>>> import numpy as np
>>> np.set_printoptions(precision=2, suppress=True, linewidth=140, legacy="1.25")
>>> J = np.loadtxt("run10.csv", delimiter=",")
>>> J
array([[ 2.,  3.,  4.,  5.,  6.],
       [ 7.,  8.,  9., 10., 11.],
       [12., 13., 14., 15., 16.],
       [17., 18., 19., 20., 21.],
       [22., 23., 24., 25., 26.]])
>>> rng = np.random.default_rng(44)
>>> lab = rng.permutation(5)
>>> lab
array([2, 3, 0, 4, 1])
>>> A2 = J[lab][:, lab]
>>> np.round(np.sort(np.abs(np.linalg.eigvals(A2))), 2) + 0
array([ 0.  ,  0.  ,  0.  ,  3.41, 73.41])
>>> [round(float(x), 2) for x in np.linalg.svd(J, compute_uv=False)[:3]]
[78.68, 3.18, 0.0]
>>> left, s, VT = np.linalg.svd(J)
>>> s.round(2) + 0
array([78.68,  3.18,  0.  ,  0.  ,  0.  ])
>>> np.argmax(s[:-1] / (s[1:] + 1e-6)) + 1
2
>>> A2 = left[:, :2] @ np.diag(s[:2]) @ VT[:2]
>>> round(np.linalg.norm(J - A2) / np.linalg.norm(J), 2)
0.0
>>> round(np.linalg.norm(J - A2, 2), 2), round(float(s[2]), 2)
(0.0, 0.0)
>>> np.linalg.matrix_rank(J, rtol=0.05)
1
>>> proj = np.triu(np.array([[3, -9, 8, 4, 4],
...     [8, 8, 3, 3, 8],
...     [0, -7, -6, -1, 6],
...     [-2, -4, 3, -4, 4],
...     [2, -8, -9, 5, -3]]), 1) + np.eye(5)
>>> A2 = proj @ J @ np.linalg.inv(proj)
>>> np.round(np.poly(A2), 2) + 0
array([   1.,  -70., -250.,    0.,    0.,    0.])
>>> A2
array([[   191.,   1918.,  -7075., -13378.,  80077.],
       [   270.,   2715., -10005., -18915., 113220.],
       [   127.,   1276.,  -4705.,  -8896.,  53249.],
       [   105.,   1055.,  -3890.,  -7355.,  44025.],
       [    22.,    221.,   -815.,  -1541.,   9224.]])
